% python3 -q
>>> import numpy as np
>>> np.set_printoptions(suppress=True, linewidth=120)
>>> rd = lambda a: np.round(a, 3) + 0
>>> W0 = np.load("sample19.npy")
>>> W0
array([[ 4,  1,  6,  6,  8,  3,  4,  4,  1,  7,  4],
       [ 1,  2,  6,  3,  8,  7,  5,  4,  4,  9,  5],
       [ 6,  6,  4,  3,  5,  9,  7,  6,  5,  4,  1],
       [ 6,  3,  3,  2,  4,  5,  3,  8,  6,  3,  9],
       [ 8,  8,  5,  4,  2,  8,  7,  5,  9,  7,  7],
       [ 3,  7,  9,  5,  8,  4,  2,  1,  5,  3,  2],
       [ 4,  5,  7,  3,  7,  2,  0,  5,  6,  5,  4],
       [ 4,  4,  6,  8,  5,  1,  5, 10,  7,  1,  3],
       [ 1,  4,  5,  6,  9,  5,  6,  7,  8,  6,  6],
       [ 7,  9,  4,  3,  7,  3,  5,  1,  6,  8,  4],
       [ 4,  5,  1,  9,  7,  2,  4,  3,  6,  4,  2]])
>>> assert W0 == W0.T
Traceback (most recent call last):
  File "<python-input-5>", line 1, in <module>
    assert W0 == W0.T
           ^^^^^^^^^^
ValueError: The truth value of an array with more than one element is ambiguous. Use a.any() or a.all()
>>> rd(np.abs(np.linalg.eigvals(W0)).max())
np.float64(55.137)
>>> (W0 + W0.T) / 2
array([[ 4.,  1.,  6.,  6.,  8.,  3.,  4.,  4.,  1.,  7.,  4.],
       [ 1.,  2.,  6.,  3.,  8.,  7.,  5.,  4.,  4.,  9.,  5.],
       [ 6.,  6.,  4.,  3.,  5.,  9.,  7.,  6.,  5.,  4.,  1.],
       [ 6.,  3.,  3.,  2.,  4.,  5.,  3.,  8.,  6.,  3.,  9.],
       [ 8.,  8.,  5.,  4.,  2.,  8.,  7.,  5.,  9.,  7.,  7.],
       [ 3.,  7.,  9.,  5.,  8.,  4.,  2.,  1.,  5.,  3.,  2.],
       [ 4.,  5.,  7.,  3.,  7.,  2.,  0.,  5.,  6.,  5.,  4.],
       [ 4.,  4.,  6.,  8.,  5.,  1.,  5., 10.,  7.,  1.,  3.],
       [ 1.,  4.,  5.,  6.,  9.,  5.,  6.,  7.,  8.,  6.,  6.],
       [ 7.,  9.,  4.,  3.,  7.,  3.,  5.,  1.,  6.,  8.,  4.],
       [ 4.,  5.,  1.,  9.,  7.,  2.,  4.,  3.,  6.,  4.,  2.]])
>>> W0.inv()
Traceback (most recent call last):
  File "<python-input-8>", line 1, in <module>
    W0.inv()
    ^^^^^^
AttributeError: 'numpy.ndarray' object has no attribute 'inv'
>>> W0 @ W0
array([[260, 268, 228, 211, 268, 225, 220, 233, 287, 246, 213],
       [268, 326, 274, 246, 327, 249, 244, 236, 338, 280, 219],
       [228, 274, 330, 257, 369, 246, 228, 267, 312, 290, 232],
       [211, 246, 257, 298, 342, 199, 231, 262, 300, 249, 200],
       [268, 327, 369, 342, 490, 292, 291, 320, 380, 376, 282],
       [225, 249, 246, 199, 292, 287, 247, 242, 287, 276, 222],
       [220, 244, 228, 231, 291, 247, 254, 248, 287, 262, 207],
       [233, 236, 267, 262, 320, 242, 248, 342, 328, 247, 253],
       [287, 338, 312, 300, 380, 287, 287, 328, 405, 316, 285],
       [246, 280, 290, 249, 376, 276, 262, 247, 316, 355, 258],
       [213, 219, 232, 200, 282, 222, 207, 253, 285, 258, 257]])
>>> F = np.loadtxt("a.csv", delimiter=",")
>>> F
array([[ 2.,  6.,  1.,  2.,  9.,  5.,  7.],
       [ 2.,  8.,  0.,  2., 12.,  7., 10.],
       [ 2.,  8.,  7.,  2.,  8.,  3.,  6.],
       [ 2.,  8.,  5.,  2.,  9.,  4.,  7.],
       [ 2., 18., 11.,  2., 16.,  6., 14.],
       [ 2.,  8.,  5.,  2.,  9.,  4.,  7.],
       [ 2.,  2.,  0.,  2.,  9.,  7.,  7.],
       [ 2., 10.,  5.,  2., 11.,  5.,  9.],
       [ 2.,  0.,  0.,  2.,  0.,  2.,  0.],
       [ 2.,  8.,  3.,  2., 10.,  5.,  8.],
       [ 2.,  0.,  0.,  2.,  0.,  0.,  0.],
       [ 2.,  0.,  1.,  2.,  3.,  2.,  1.],
       [ 2.,  4.,  3.,  2.,  6.,  3.,  4.],
       [ 2., 12.,  3.,  2., 14.,  7., 12.],
       [ 2.,  0.,  3.,  2.,  2.,  1.,  0.],
       [ 2., 10.,  3.,  2., 12.,  6., 10.]])
>>> Uu, sigma, Vh = np.linalg.svd(F)
>>> rd(sigma)
array([62.869, 11.555,  7.146,  3.011,  1.51 ,  0.739,  0.   ])
>>> out = Uu[:, :6] @ np.diag(sigma[:6]) @ Vh[:6]
>>> rd(np.linalg.norm(F - out) / np.linalg.norm(F))
np.float64(0.0)
>>> rd(out)
array([[ 2.,  6.,  1.,  2.,  9.,  5.,  7.],
       [ 2.,  8.,  0.,  2., 12.,  7., 10.],
       [ 2.,  8.,  7.,  2.,  8.,  3.,  6.],
       [ 2.,  8.,  5.,  2.,  9.,  4.,  7.],
       [ 2., 18., 11.,  2., 16.,  6., 14.],
       [ 2.,  8.,  5.,  2.,  9.,  4.,  7.],
       [ 2.,  2.,  0.,  2.,  9.,  7.,  7.],
       [ 2., 10.,  5.,  2., 11.,  5.,  9.],
       [ 2.,  0.,  0.,  2.,  0.,  2.,  0.],
       [ 2.,  8.,  3.,  2., 10.,  5.,  8.],
       [ 2.,  0.,  0.,  2.,  0.,  0.,  0.],
       [ 2.,  0.,  1.,  2.,  3.,  2.,  1.],
       [ 2.,  4.,  3.,  2.,  6.,  3.,  4.],
       [ 2., 12.,  3.,  2., 14.,  7., 12.],
       [ 2.,  0.,  3.,  2.,  2.,  1.,  0.],
       [ 2., 10.,  3.,  2., 12.,  6., 10.]])
>>> rk = np.linalg.matrix_rank(F)
>>> rk
np.int64(6)
>>> N = np.linalg.svd(F)[2][rk:].T
>>> [int(np.linalg.matrix_rank(F[:, :j + 1])) for j in range(7)]
[1, 2, 3, 3, 4, 5, 6]
>>> np.allclose(F @ N, 0)
True
>>> rd(F @ N)
array([[0.],
       [0.],
       [0.],
       [0.],
       [0.],
       [0.],
       [0.],
       [0.],
       [0.],
       [0.],
       [0.],
       [0.],
       [0.],
       [0.],
       [0.],
       [0.]])
>>> N.shape
(7, 1)
>>> [int(np.linalg.matrix_rank(np.delete(F, i, axis=0))) for i in range(16)]
[6, 6, 6, 6, 6, 6, 6, 6, 5, 6, 5, 6, 6, 6, 6, 6]
>>> [int(np.linalg.matrix_rank(F[:i])) for i in range(1, len(F) + 1)]
[1, 2, 3, 4, 4, 4, 4, 4, 5, 5, 6, 6, 6, 6, 6, 6]
>>> Uu, sigma, Vh = np.linalg.svd(F)
>>> vecs = Vh[:(sigma > 1e-8).sum()]
>>> rng = np.random.default_rng(156335)
>>> x = F[5] + 2 * F[14] + rng.integers(2) * np.eye(7)[3]
>>> x
array([ 6.,  8., 11.,  7., 13.,  6.,  7.])
>>> np.linalg.matrix_rank(np.vstack([F, x]))
np.int64(7)
>>> rd(vecs.T @ vecs)
array([[0.5, 0. , 0. , 0.5, 0. , 0. , 0. ],
       [0. , 1. , 0. , 0. , 0. , 0. , 0. ],
       [0. , 0. , 1. , 0. , 0. , 0. , 0. ],
       [0.5, 0. , 0. , 0.5, 0. , 0. , 0. ],
       [0. , 0. , 0. , 0. , 1. , 0. , 0. ],
       [0. , 0. , 0. , 0. , 0. , 1. , 0. ],
       [0. , 0. , 0. , 0. , 0. , 0. , 1. ]])
>>> x = np.array([1, 2, 0, 2, 0, 3, 0])
>>> a = np.maximum(F @ x, 0)
>>> np.flatnonzero(a > 1e-9)
array([ 0,  1,  2,  3,  4,  5,  6,  7,  8,  9, 10, 11, 12, 13, 14, 15])
>>> F * (a > 1e-9)[:, None]
array([[ 2.,  6.,  1.,  2.,  9.,  5.,  7.],
       [ 2.,  8.,  0.,  2., 12.,  7., 10.],
       [ 2.,  8.,  7.,  2.,  8.,  3.,  6.],
       [ 2.,  8.,  5.,  2.,  9.,  4.,  7.],
       [ 2., 18., 11.,  2., 16.,  6., 14.],
       [ 2.,  8.,  5.,  2.,  9.,  4.,  7.],
       [ 2.,  2.,  0.,  2.,  9.,  7.,  7.],
       [ 2., 10.,  5.,  2., 11.,  5.,  9.],
       [ 2.,  0.,  0.,  2.,  0.,  2.,  0.],
       [ 2.,  8.,  3.,  2., 10.,  5.,  8.],
       [ 2.,  0.,  0.,  2.,  0.,  0.,  0.],
       [ 2.,  0.,  1.,  2.,  3.,  2.,  1.],
       [ 2.,  4.,  3.,  2.,  6.,  3.,  4.],
       [ 2., 12.,  3.,  2., 14.,  7., 12.],
       [ 2.,  0.,  3.,  2.,  2.,  1.,  0.],
       [ 2., 10.,  3.,  2., 12.,  6., 10.]])
>>> ang = np.radians(60)
>>> Rm = np.eye(7)
>>> Rm[5, 5] = Rm[1, 1] = np.cos(ang)
>>> Rm[5, 1], Rm[1, 5] = -np.sin(ang), np.sin(ang)
>>> rd(Rm)
array([[ 1.   ,  0.   ,  0.   ,  0.   ,  0.   ,  0.   ,  0.   ],
       [ 0.   ,  0.5  ,  0.   ,  0.   ,  0.   ,  0.866,  0.   ],
       [ 0.   ,  0.   ,  1.   ,  0.   ,  0.   ,  0.   ,  0.   ],
       [ 0.   ,  0.   ,  0.   ,  1.   ,  0.   ,  0.   ,  0.   ],
       [ 0.   ,  0.   ,  0.   ,  0.   ,  1.   ,  0.   ,  0.   ],
       [ 0.   , -0.866,  0.   ,  0.   ,  0.   ,  0.5  ,  0.   ],
       [ 0.   ,  0.   ,  0.   ,  0.   ,  0.   ,  0.   ,  1.   ]])
>>> out = F @ Rm.T
>>> rd(np.abs(out - F).max(axis=0))
array([ 0.   ,  5.062,  0.   ,  0.   ,  0.   , 18.588,  0.   ])
>>> np.allclose(np.linalg.norm(F, axis=1), np.linalg.norm(out, axis=1))
True
>>> X = np.loadtxt("mat.csv", delimiter=",")
>>> X
array([[-1.,  0.,  0.,  0.,  0.,  0.,  0.,  0.,  0.],
       [ 0.,  0.,  0., -2.,  0.,  0.,  0.,  0.,  0.],
       [ 0.,  0.,  0.,  0.,  0.,  0.,  2.,  0.,  0.],
       [ 0.,  0.,  0.,  0., -1.,  0.,  0.,  0.,  0.],
       [ 0.,  0.,  0.,  0.,  0.,  0.,  0.,  0., -1.],
       [ 0.,  0.,  0.,  0.,  0.,  0.,  0.,  3.,  0.],
       [ 0.,  0.,  3.,  0.,  0.,  0.,  0.,  0.,  0.],
       [ 0., -2.,  0.,  0.,  0.,  0.,  0.,  0.,  0.],
       [ 0.,  0.,  0.,  0.,  0.,  2.,  0.,  0.,  0.]])
>>> rd(np.linalg.pinv(X))
array([[-1.   ,  0.   ,  0.   ,  0.   ,  0.   ,  0.   ,  0.   ,  0.   ,  0.   ],
       [ 0.   ,  0.   ,  0.   ,  0.   ,  0.   ,  0.   ,  0.   , -0.5  ,  0.   ],
       [ 0.   ,  0.   ,  0.   ,  0.   ,  0.   ,  0.   ,  0.333,  0.   ,  0.   ],
       [ 0.   , -0.5  ,  0.   ,  0.   ,  0.   ,  0.   ,  0.   ,  0.   ,  0.   ],
       [ 0.   ,  0.   ,  0.   , -1.   ,  0.   ,  0.   ,  0.   ,  0.   ,  0.   ],
       [ 0.   ,  0.   ,  0.   ,  0.   ,  0.   ,  0.   ,  0.   ,  0.   ,  0.5  ],
       [ 0.   ,  0.   ,  0.5  ,  0.   ,  0.   ,  0.   ,  0.   ,  0.   ,  0.   ],
       [ 0.   ,  0.   ,  0.   ,  0.   ,  0.   ,  0.333,  0.   ,  0.   ,  0.   ],
       [ 0.   ,  0.   ,  0.   ,  0.   , -1.   ,  0.   ,  0.   ,  0.   ,  0.   ]])
>>> rd(np.linalg.norm(X, axis=0))
array([1., 2., 3., 2., 1., 2., 2., 3., 1.])
>>> rd(np.linalg.svd(X, compute_uv=False))
array([3., 3., 2., 2., 2., 2., 1., 1., 1.])
